% ipython --no-banner

In [1]: import numpy as np

In [2]: np.set_printoptions(precision=3, suppress=True, linewidth=120)

In [3]: tidy = lambda a: np.round(a, 3) + 0

In [4]: Y = np.array([[-2, -2, 0, 1, -2, 1, 2, 3],
   ...:     [2, 3, 3, -3, -2, 1, 2, 1],
   ...:     [2, 2, 1, 2, -1, -1, -1, -2],
   ...:     [1, 1, 1, -2, 3, -2, -1, 1],
   ...:     [2, -1, -2, -3, -3, -2, -1, 1],
   ...:     [1, 3, 3, 2, -1, -1, -2, 3],
   ...:     [-3, 3, 3, -2, 1, 3, -2, -1],
   ...:     [1, -1, -2, 0, 2, 0, 1, -3]])

In [5]: A = Y + Y.T

In [6]: print(A)
[[-4  0  2  2  0  2 -1  4]
 [ 0  6  5 -2 -3  4  5  0]
 [ 2  5  2  3 -3  2  2 -4]
 [ 2 -2  3 -4  0  0 -3  1]
 [ 0 -3 -3  0 -6 -3  0  3]
 [ 2  4  2  0 -3 -2  1  3]
 [-1  5  2 -3  0  1 -4  0]
 [ 4  0 -4  1  3  3  0 -6]]

In [7]: vals, V = np.linalg.eigh(A)

In [8]: x0 = np.array([-5, 4, 2, 5, -5, 5, -3, -1])

In [9]: print(tidy(np.linalg.eigvalsh(A[1:, 1:])))
[-11.533  -8.95   -5.48   -4.36   -0.671   3.066  13.928]

In [10]: print(tidy(x0 @ A @ x0 / (x0 @ x0)), tidy(vals[0]), tidy(vals[-1]))
-0.431 -12.266 13.966

In [11]: print((np.sign(V[:, -1].round(6)) == np.sign(V[0, -1].round(6))).astype(int))
[1 1 1 0 0 1 1 0]

In [12]: vals, V = np.linalg.eigh(A)

In [13]: print(tidy(np.abs(V[:, -1])))
[0.048 0.729 0.484 0.046 0.239 0.297 0.278 0.081]

In [14]: print(np.abs(V[:, -1]).round(6).argmax())
1

In [15]: print(tidy(V.T @ V))
[[1. 0. 0. 0. 0. 0. 0. 0.]
 [0. 1. 0. 0. 0. 0. 0. 0.]
 [0. 0. 1. 0. 0. 0. 0. 0.]
 [0. 0. 0. 1. 0. 0. 0. 0.]
 [0. 0. 0. 0. 1. 0. 0. 0.]
 [0. 0. 0. 0. 0. 1. 0. 0.]
 [0. 0. 0. 0. 0. 0. 1. 0.]
 [0. 0. 0. 0. 0. 0. 0. 1.]]

In [16]: print(tidy(V.T @ A @ V))
[[-12.266   0.      0.      0.      0.      0.      0.      0.   ]
 [  0.     -9.087   0.      0.      0.      0.      0.      0.   ]
 [  0.      0.     -7.277   0.      0.      0.      0.      0.   ]
 [  0.      0.      0.     -5.302   0.      0.      0.      0.   ]
 [  0.      0.      0.      0.     -3.751   0.      0.      0.   ]
 [  0.      0.      0.      0.      0.      2.376   0.      0.   ]
 [  0.      0.      0.      0.      0.      0.      3.341   0.   ]
 [  0.      0.      0.      0.      0.      0.      0.     13.966]]

In [17]: print(tidy(vals))
[-12.266  -9.087  -7.277  -5.302  -3.751   2.376   3.341  13.966]

In [18]: X = np.load("dump.npy")

In [19]: print(X)
[[0 0 1 0 0 2 0 0 0 0 0 0]
 [0 0 0 1 0 0 0 0 0 0 0 0]
 [1 0 0 1 0 0 0 0 0 0 0 0]
 [0 0 0 0 0 0 0 0 1 0 1 1]
 [0 0 0 0 0 0 0 0 0 0 0 0]
 [2 0 0 0 1 0 2 1 0 0 0 1]
 [0 0 0 0 0 0 0 0 0 0 1 0]
 [0 0 2 0 1 0 0 0 0 0 2 0]
 [0 0 0 0 0 0 0 0 0 0 0 2]]

In [20]: # columns 1 and 9 are equal

In [21]: T = np.stack([X, 3 * X, X[::-1]])

In [22]: print(tidy(np.linalg.norm(T, axis=(1, 2))))
[ 6. 18.  6.]

In [23]: print(np.einsum("bij,cij->bc", T, T))
[[ 36 108   2]
 [108 324   6]
 [  2   6  36]]

In [24]: r = np.linalg.matrix_rank(X)

In [25]: print(r)
8

In [26]: N = np.linalg.svd(X)[2][r:].T

In [27]: print([int(np.linalg.matrix_rank(np.delete(X, i, axis=0))) for i in range(9)])
[7, 7, 7, 7, 8, 7, 7, 7, 7]

In [28]: print(tidy(N @ N.T))
[[ 0.     0.     0.     0.     0.     0.     0.     0.     0.     0.     0.     0.   ]
 [ 0.     1.     0.     0.     0.     0.     0.     0.     0.     0.     0.     0.   ]
 [ 0.     0.     0.165  0.    -0.331 -0.083  0.132  0.066  0.     0.     0.     0.   ]
 [ 0.     0.     0.     0.     0.     0.     0.     0.     0.     0.     0.     0.   ]
 [ 0.     0.    -0.331  0.     0.661  0.165 -0.264 -0.132  0.     0.     0.     0.   ]
 [ 0.     0.    -0.083  0.     0.165  0.041 -0.066 -0.033  0.     0.     0.     0.   ]
 [ 0.     0.     0.132  0.    -0.264 -0.066  0.306 -0.347  0.     0.     0.     0.   ]
 [ 0.     0.     0.066  0.    -0.132 -0.033 -0.347  0.826  0.     0.     0.     0.   ]
 [ 0.     0.     0.     0.     0.     0.     0.     0.     0.     0.     0.     0.   ]
 [ 0.     0.     0.     0.     0.     0.     0.     0.     0.     1.     0.     0.   ]
 [ 0.     0.     0.     0.     0.     0.     0.     0.     0.     0.     0.     0.   ]
 [ 0.     0.     0.     0.     0.     0.     0.     0.     0.     0.     0.     0.   ]]

In [29]: print(N.shape)
(12, 4)

In [30]: print([int(np.linalg.matrix_rank(X[:i])) for i in range(1, len(X) + 1)])
[1, 2, 3, 4, 4, 5, 6, 7, 8]

In [31]: print(np.allclose(X @ N, 0))
True

In [32]: print([int(np.linalg.matrix_rank(X[:, :j + 1])) for j in range(12)])
[1, 1, 2, 3, 4, 5, 5, 5, 6, 6, 7, 8]

In [33]: Uu, sv, Vh = np.linalg.svd(X)

In [34]: V = Vh[:(sv > 1e-8).sum()]

In [35]: rng = np.random.default_rng(1854)

In [36]: x0 = X[1] + 4 * X[6] + rng.integers(2) * np.eye(12)[1]

In [37]: print(x0)
[0. 0. 0. 1. 0. 0. 0. 0. 0. 0. 4. 0.]

In [38]: print(tidy(np.linalg.norm(x0 - V.T @ V @ x0)))
0.0

In [39]: print(np.linalg.matrix_rank(np.vstack([X, x0])))
8

In [40]: print(tidy(V.T @ V))
[[ 1.     0.     0.     0.     0.     0.     0.     0.     0.     0.     0.     0.   ]
 [ 0.     0.     0.     0.     0.     0.     0.     0.     0.     0.     0.     0.   ]
 [ 0.     0.     0.835  0.     0.331  0.083 -0.132 -0.066  0.     0.     0.     0.   ]
 [ 0.     0.     0.     1.     0.     0.     0.     0.     0.     0.     0.     0.   ]
 [ 0.     0.     0.331  0.     0.339 -0.165  0.264  0.132  0.     0.     0.     0.   ]
 [ 0.     0.     0.083  0.    -0.165  0.959  0.066  0.033  0.     0.     0.     0.   ]
 [ 0.     0.    -0.132  0.     0.264  0.066  0.694  0.347  0.     0.     0.     0.   ]
 [ 0.     0.    -0.066  0.     0.132  0.033  0.347  0.174  0.     0.     0.     0.   ]
 [ 0.     0.     0.     0.     0.     0.     0.     0.     1.     0.     0.     0.   ]
 [ 0.     0.     0.     0.     0.     0.     0.     0.     0.     0.     0.     0.   ]
 [ 0.     0.     0.     0.     0.     0.     0.     0.     0.     0.     1.     0.   ]
 [ 0.     0.     0.     0.     0.     0.     0.     0.     0.     0.     0.     1.   ]]
